In [1]: import numpy as np

In [2]: from numpy import linalg as LA

In [3]: np.set_printoptions(precision=2, suppress=True, linewidth=140, sign=" ")

In [4]: rd = lambda a: np.round(a, 2) + 0

In [5]: B = np.array([[0, 3, -3, 1], [1, 0, -3, -2], [-1, 1, 3, 2], [0, -3, 2, 1]])

In [6]: basis = np.array([[1, 1, 0, 2, 1, 1],
   ...:     [1, 0, 2, 0, 1, 0],
   ...:     [1, 1, 2, 2, 0, 0],
   ...:     [0, 1, 0, 1, 1, 2],
   ...:     [2, 0, 0, 2, 2, 0],
   ...:     [2, 2, 2, 2, 2, 2]])

In [7]: W0 = np.block([[B, np.array([[0, 0, -2, -1, 0, 0],
   ...:     [-3, 3, -3, 2, 0, 2],
   ...:     [2, 0, 0, -1, 3, -2],
   ...:     [-1, 3, 2, 3, 0, -3]])], [np.zeros((6, 4)), basis]])

In [8]: W0
Out[8]: 
array([[ 0.,  3., -3.,  1.,  0.,  0., -2., -1.,  0.,  0.],
       [ 1.,  0., -3., -2., -3.,  3., -3.,  2.,  0.,  2.],
       [-1.,  1.,  3.,  2.,  2.,  0.,  0., -1.,  3., -2.],
       [ 0., -3.,  2.,  1., -1.,  3.,  2.,  3.,  0., -3.],
       [ 0.,  0.,  0.,  0.,  1.,  1.,  0.,  2.,  1.,  1.],
       [ 0.,  0.,  0.,  0.,  1.,  0.,  2.,  0.,  1.,  0.],
       [ 0.,  0.,  0.,  0.,  1.,  1.,  2.,  2.,  0.,  0.],
       [ 0.,  0.,  0.,  0.,  0.,  1.,  0.,  1.,  1.,  2.],
       [ 0.,  0.,  0.,  0.,  2.,  0.,  0.,  2.,  2.,  0.],
       [ 0.,  0.,  0.,  0.,  2.,  2.,  2.,  2.,  2.,  2.]])

In [9]: rng = np.random.default_rng(4718)

In [10]: idx = rng.permutation(10)

In [11]: idx
Out[11]: array([ 4,  9,  5,  1,  7,  0,  6,  2,  3,  8])

In [12]: B = W0[idx][:, idx]

In [13]: rd(LA.det(B)), rd(LA.det(W0[idx]))
Out[13]: (np.float64(0.0), np.float64(0.0))

In [14]: B
Out[14]: 
array([[ 1.,  1.,  1.,  0.,  2.,  0.,  0.,  0.,  0.,  1.],
       [ 2.,  2.,  2.,  0.,  2.,  0.,  2.,  0.,  0.,  2.],
       [ 1.,  0.,  0.,  0.,  0.,  0.,  2.,  0.,  0.,  1.],
       [-3.,  2.,  3.,  0.,  2.,  1., -3., -3., -2.,  0.],
       [ 0.,  2.,  1.,  0.,  1.,  0.,  0.,  0.,  0.,  1.],
       [ 0.,  0.,  0.,  3., -1.,  0., -2., -3.,  1.,  0.],
       [ 1.,  0.,  1.,  0.,  2.,  0.,  2.,  0.,  0.,  0.],
       [ 2., -2.,  0.,  1., -1., -1.,  0.,  3.,  2.,  3.],
       [-1., -3.,  3., -3.,  3.,  0.,  2.,  2.,  1.,  0.],
       [ 2.,  0.,  0.,  0.,  2.,  0.,  0.,  0.,  0.,  2.]])

In [15]: np.diag(B)
Out[15]: array([ 1.,  2.,  0.,  0.,  1.,  0.,  2.,  3.,  1.,  2.])
